% python3 -q
>>> import numpy as np
>>> from numpy import linalg as LA
>>> np.set_printoptions(precision=1, suppress=True, linewidth=120)
>>> def tidy(a):
...     return np.round(a, 1) + 0
... 
>>> X = np.load("test3.npy")
>>> X
array([[0, 1, 0, 0],
       [0, 0, 1, 0],
       [1, 0, 0, 0],
       [0, 0, 0, 1]])
>>> tidy(LA.eigvals(X).sum().real)
np.float64(1.0)
>>> np.einsum("ii->", X)
np.int64(1)
>>> f = np.array([-3, 2, 6])
>>> np.correlate(X[1], X[0], "full")
array([0, 0, 0, 0, 1, 0, 0])
>>> X.T @ X
array([[1, 0, 0, 0],
       [0, 1, 0, 0],
       [0, 0, 1, 0],
       [0, 0, 0, 1]])
>>> X @ X.T
array([[1, 0, 0, 0],
       [0, 1, 0, 0],
       [0, 0, 1, 0],
       [0, 0, 0, 1]])
>>> tidy(LA.norm(X, axis=0))
array([1., 1., 1., 1.])
>>> X[:, 3] @ X[:, 0]
np.int64(0)
>>> tidy(LA.pinv(X))
array([[0., 0., 1., 0.],
       [1., 0., 0., 0.],
       [0., 1., 0., 0.],
       [0., 0., 0., 1.]])
>>> X.sum(axis=1)
array([1, 1, 1, 1])
>>> X @ np.ones(4)
array([1., 1., 1., 1.])
>>> tidy(np.sort(np.abs(LA.eigvals(X)))[::-1])
array([1., 1., 1., 1.])
>>> p = np.eye(4)[3]
>>> for _ in range(7):
...     p = p @ X
...     print(p.round(1))
... 
[0. 0. 0. 1.]
[0. 0. 0. 1.]
[0. 0. 0. 1.]
[0. 0. 0. 1.]
[0. 0. 0. 1.]
[0. 0. 0. 1.]
[0. 0. 0. 1.]
>>> O = X.astype(float).copy()
>>> for j in range(4):
...     O[:, j] -= O[:, :j] @ (O[:, :j].T @ O[:, j])
...     O[:, j] /= LA.norm(O[:, j])
... 
>>> O
array([[0., 1., 0., 0.],
       [0., 0., 1., 0.],
       [1., 0., 0., 0.],
       [0., 0., 0., 1.]])
>>> E = np.loadtxt("case0.csv", delimiter=",")
>>> tidy(E)
array([[-30.6, -21.8, -49.9,   2.6, -32.8,  -1.5, -24.9],
       [-15.1, -11.6, -23.6,   2.3, -12.1,  -1. , -10.7],
       [-13.4, -10.6, -20.9,   2.1, -10.1,  -1. ,  -9.3],
       [-10.3,  -8.5, -15.7,   1.5,  -6.5,  -1. ,  -6.8],
       [ -5.8,  -5.5,  -8.5,   0.3,  -2. ,  -1. ,  -3.4],
       [ -3.5,  -3.8,  -5.1,  -0.4,  -0.5,  -0.9,  -2.1],
       [ -2.3,  -2.8,  -3.4,  -0.7,  -0.1,  -0.8,  -1.5],
       [ -2.2,  -2.6,  -3.1,  -0.8,  -0.1,  -0.8,  -1.4],
       [ -1. ,  -1.2,  -1.4,  -0.6,  -0.1,  -0.4,  -0.7],
       [ -0.7,  -0.9,  -1.1,  -0.5,  -0.1,  -0.3,  -0.5],
       [  0. ,   0. ,   0. ,   0. ,   0. ,   0. ,   0. ],
       [  2.8,   3.7,   4.4,   3.1,   1.4,   1.5,   2.8],
       [  4.6,   6.1,   7.6,   5.5,   3. ,   2.5,   5.1],
       [  5. ,   6.5,   8.2,   5.9,   3.3,   2.7,   5.5],
       [  7.3,   9.3,  12.1,   8.8,   5.8,   3.9,   8.3],
       [  9.8,  12.2,  16.5,  11.9,   8.7,   5.1,  11.5],
       [ 12.3,  15.1,  21. ,  15. ,  11.8,   6.2,  14.8],
       [ 20. ,  23.6,  34.8,  24. ,  22.1,   9.6,  24.9],
       [ 30.6,  34.7,  53.8,  35.7,  36.9,  13.9,  38.6],
       [ 54.9,  59.1,  97.6,  60.9,  72.4,  22.8,  70.2]])
>>> # rows and columns are dependent
>>> gram = np.cov(E, rowvar=False)
>>> tidy(np.polyfit(E[:, 6], E[:, 4], 1))
array([ 1. , -1.1])
>>> tidy(np.corrcoef(E.T))
array([[1. , 1. , 1. , 0.9, 1. , 0.9, 1. ],
       [1. , 1. , 1. , 0.9, 1. , 1. , 1. ],
       [1. , 1. , 1. , 0.9, 1. , 0.9, 1. ],
       [0.9, 0.9, 0.9, 1. , 0.9, 1. , 0.9],
       [1. , 1. , 1. , 0.9, 1. , 0.9, 1. ],
       [0.9, 1. , 0.9, 1. , 0.9, 1. , 1. ],
       [1. , 1. , 1. , 0.9, 1. , 1. , 1. ]])
>>> tidy(LA.eigvalsh(gram)[::-1])
array([2637.9,   43.8,    8. ,    0. ,    0. ,    0. ,    0. ])
>>> np.argsort(-E.std(axis=0).round(6), kind="stable")
array([2, 4, 6, 1, 0, 3, 5])
>>> np.argwhere(np.triu(np.abs(np.corrcoef(E.T)) > 0.8, 1))
array([[0, 1],
       [0, 2],
       [0, 3],
       [0, 4],
       [0, 5],
       [0, 6],
       [1, 2],
       [1, 3],
       [1, 4],
       [1, 5],
       [1, 6],
       [2, 3],
       [2, 4],
       [2, 5],
       [2, 6],
       [3, 4],
       [3, 5],
       [3, 6],
       [4, 5],
       [4, 6],
       [5, 6]])
>>> f, r1 = E[16], E[12]
>>> tidy(f @ r1)
np.float64(515.6)
>>> p = (f @ r1) / (f @ f) * f
>>> LA.matrix_rank(np.outer(f, r1))
np.int64(1)
>>> tidy(r1 - p)
array([ 0.2,  0.7,  0.1,  0.1, -1.2,  0.3, -0.2])
>>> tidy(p)
array([4.4, 5.4, 7.5, 5.4, 4.2, 2.2, 5.3])
>>> arr = np.load("block13.npy")
>>> arr
array([[ 0,  0,  0,  0,  0,  0,  0],
       [ 0,  2,  0,  0,  0,  0,  0],
       [ 0,  0,  3,  0,  0,  0,  0],
       [ 0,  0,  0, -5,  0,  0,  0],
       [ 0,  0,  0,  0,  5,  0,  0],
       [ 0,  0,  0,  0,  0, -5,  0],
       [ 0,  0,  0,  0,  0,  0,  1]])
>>> arr @ arr
array([[ 0,  0,  0,  0,  0,  0,  0],
       [ 0,  4,  0,  0,  0,  0,  0],
       [ 0,  0,  9,  0,  0,  0,  0],
       [ 0,  0,  0, 25,  0,  0,  0],
       [ 0,  0,  0,  0, 25,  0,  0],
       [ 0,  0,  0,  0,  0, 25,  0],
       [ 0,  0,  0,  0,  0,  0,  1]])
>>> (LA.matrix_power((arr != 0) + (arr.T != 0) + np.eye(7), 7) > 0).astype(int)
array([[1, 0, 0, 0, 0, 0, 0],
       [0, 1, 0, 0, 0, 0, 0],
       [0, 0, 1, 0, 0, 0, 0],
       [0, 0, 0, 1, 0, 0, 0],
       [0, 0, 0, 0, 1, 0, 0],
       [0, 0, 0, 0, 0, 1, 0],
       [0, 0, 0, 0, 0, 0, 1]])
>>> tidy(LA.det(arr))
np.float64(0.0)
>>> tidy(np.sort(LA.eigvals(arr).real))
array([-5., -5.,  0.,  1.,  2.,  3.,  5.])
>>> evals, vecs = LA.eigh(arr)
>>> x = np.array([1, 1, 3, 9, 9, 0, 2])
>>> vecs * np.abs(evals) @ vecs.T
array([[0., 0., 0., 0., 0., 0., 0.],
       [0., 2., 0., 0., 0., 0., 0.],
       [0., 0., 3., 0., 0., 0., 0.],
       [0., 0., 0., 5., 0., 0., 0.],
       [0., 0., 0., 0., 5., 0., 0.],
       [0., 0., 0., 0., 0., 5., 0.],
       [0., 0., 0., 0., 0., 0., 1.]])
>>> tidy(x @ arr @ x / (x @ x)), evals[0], evals[-1]
(np.float64(0.2), np.float64(-5.0), np.float64(5.0))
>>> x @ arr @ x
np.int64(33)
>>> vecs * np.maximum(evals, 0) @ vecs.T
array([[0., 0., 0., 0., 0., 0., 0.],
       [0., 2., 0., 0., 0., 0., 0.],
       [0., 0., 3., 0., 0., 0., 0.],
       [0., 0., 0., 0., 0., 0., 0.],
       [0., 0., 0., 0., 5., 0., 0.],
       [0., 0., 0., 0., 0., 0., 0.],
       [0., 0., 0., 0., 0., 0., 1.]])
>>> np.all(LA.eigvalsh(arr) > 0)
np.False_
>>> [round(float(LA.det(arr[:i, :i])), 2) + 0 for i in range(1, 8)]
[0.0, 0.0, 0.0, 0.0, 0.0, 0.0, 0.0]
>>> tidy(np.sort(LA.eigvals(arr)))
array([-5., -5.,  0.,  1.,  2.,  3.,  5.])
>>> try:
...     LA.inv(arr)
... except LA.LinAlgError as e:
...     print(repr(e))
... 
LinAlgError('Singular matrix')
>>> U, sigma, Vh = LA.svd(arr)
>>> vecs = Vh[:(sigma > 1e-8).sum()]
>>> rng = np.random.default_rng(187)
>>> x = arr[0] + -1 * arr[5] + rng.integers(2) * np.eye(7)[5]
>>> x
array([0., 0., 0., 0., 0., 6., 0.])
>>> LA.matrix_rank(np.vstack([arr, x]))
np.int64(6)
>>> K = np.loadtxt("out10.csv", delimiter=",")
>>> tidy(K)
array([[ 0.4,  0.4,  0.1, -0.1,  0.1,  0.1,  0.2,  0.1],
       [ 0.4,  0.5,  0.3, -0.1,  0. ,  0.1, -0.1,  0.1],
       [ 0.1,  0.3,  0.4, -0.1,  0. ,  0.2, -0.6, -0.2],
       [-0.1, -0.1, -0.1,  0.2,  0.3,  0. , -0.2,  0.2],
       [ 0.1,  0. ,  0. ,  0.3,  0.9,  0.3, -0.3,  0. ],
       [ 0.1,  0.1,  0.2,  0. ,  0.3,  0.3, -0.2, -0.3],
       [ 0.2, -0.1, -0.6, -0.2, -0.3, -0.2,  1.6,  0. ],
       [ 0.1,  0.1, -0.2,  0.2,  0. , -0.3,  0. ,  0.8]])
>>> U, sigma, Vh = LA.svd(K)
>>> vecs = Vh[:(sigma > 1e-8).sum()]
>>> x = K[7] + 3 * K[6] + rng.integers(2) * np.eye(8)[7]
>>> tidy(x)
array([ 0.8, -0.2, -1.9, -0.4, -0.8, -0.8,  4.7,  0.9])
>>> tidy(LA.norm(x - vecs.T @ vecs @ x))
np.float64(0.0)
>>> tidy(np.diag(vecs.T @ vecs))
array([0.4, 0.5, 0.3, 0.2, 0.8, 0.2, 0.9, 0.8])
>>> np.allclose(K @ K.T, K.T @ K)
True
>>> np.allclose(K, K.T)
True
>>> tidy(np.trace(K))
np.float64(5.0)
>>> tidy(np.sort(np.abs(LA.eigvals(K))))
array([0., 0., 0., 0., 1., 1., 1., 2.])
>>> LA.determinant(K)
Traceback (most recent call last):
  File "<python-input-72>", line 1, in <module>
    LA.determinant(K)
    ^^^^^^^^^^^^^^
AttributeError: module 'numpy.linalg' has no attribute 'determinant'
>>> U, sigma, Vh = LA.svd(arr)
>>> np.argmax(sigma[:-1] / (sigma[1:] + 1e-6)) + 1
np.int64(6)
>>> B = U[:, :6] @ np.diag(sigma[:6]) @ Vh[:6]
>>> tidy(LA.norm(arr - B) / LA.norm(arr))
np.float64(0.0)
>>> data = np.load("a.npy")
>>> data
array([[  3,  -3,   3,   3,  -2,   0],
       [  5,  -5,   3,   0,  -5,  -3],
       [  2,  -6,   6,  -3,  -6,  -5],
       [  2,  -5,   9,  -3,  -7,  -7],
       [  3,  -7,   7,  -3,  -5,  -8],
       [  1,  -9,   8,  -2,  -6,  -9],
       [ -2, -12,   8,   1,  -8,  -9],
       [ -4, -11,  10,   1,  -5, -11],
       [ -5,  -8,  11,   1,  -4, -12],
       [ -2,  -8,  10,   3,  -7,  -9],
       [ -4,  -5,  13,   2,  -7,  -9],
       [ -1,  -6,  15,   4,  -6,  -9],
       [ -2,  -5,  18,   3,  -6, -11],
       [ -3,  -4,  21,   1,  -9,  -8],
       [ -4,  -1,  18,   3,  -6, -10],
       [ -4,   0,  16,   2,  -7,  -8],
       [ -5,  -2,  18,   0,  -4, -10],
       [ -6,  -1,  18,   3,  -6, -10],
       [ -8,  -1,  16,   5,  -4, -12],
       [ -7,  -2,  16,   8,  -4,  -9],
       [ -8,   1,  19,   6,  -6, -10],
       [ -5,  -1,  22,   8,  -5,  -8],
       [ -8,  -2,  19,   8,  -7,  -6],
       [ -9,   0,  16,   6,  -9,  -9],
       [ -6,  -1,  13,   5,  -9, -10],
       [ -7,   1,  16,   3,  -7, -12],
       [-10,   4,  15,   3,  -8, -13],
       [ -8,   5,  12,   6, -11, -10],
       [ -5,   2,  14,   5,  -8,  -8],
       [ -5,   3,  14,   3,  -9, -10],
       [ -8,   4,  12,   5,  -9,  -8],
       [ -5,   3,  10,   3, -10,  -5],
       [ -7,   1,  13,   1, -13,  -2],
       [ -7,   1,  15,   1, -12,  -5],
       [ -6,   0,  18,   1, -10,  -6]])
>>> U, sigma, Vh = LA.svd(data, full_matrices=False)
>>> tidy(np.cumsum(sigma ** 2) / np.sum(sigma ** 2))
array([0.9, 0.9, 1. , 1. , 1. , 1. ])
>>> tidy(U.T @ data @ Vh.T)
array([[111.8,   0. ,   0. ,   0. ,   0. ,   0. ],
       [  0. ,  31.6,   0. ,   0. ,   0. ,   0. ],
       [  0. ,   0. ,  17.7,   0. ,   0. ,   0. ],
       [  0. ,   0. ,   0. ,  14.7,   0. ,   0. ],
       [  0. ,   0. ,   0. ,   0. ,  12.1,   0. ],
       [  0. ,   0. ,   0. ,   0. ,   0. ,   9.3]])
>>> tidy(U.T @ U)
array([[1., 0., 0., 0., 0., 0.],
       [0., 1., 0., 0., 0., 0.],
       [0., 0., 1., 0., 0., 0.],
       [0., 0., 0., 1., 0., 0.],
       [0., 0., 0., 0., 1., 0.],
       [0., 0., 0., 0., 0., 1.]])
>>> np.allclose(U * sigma @ Vh, data)
True
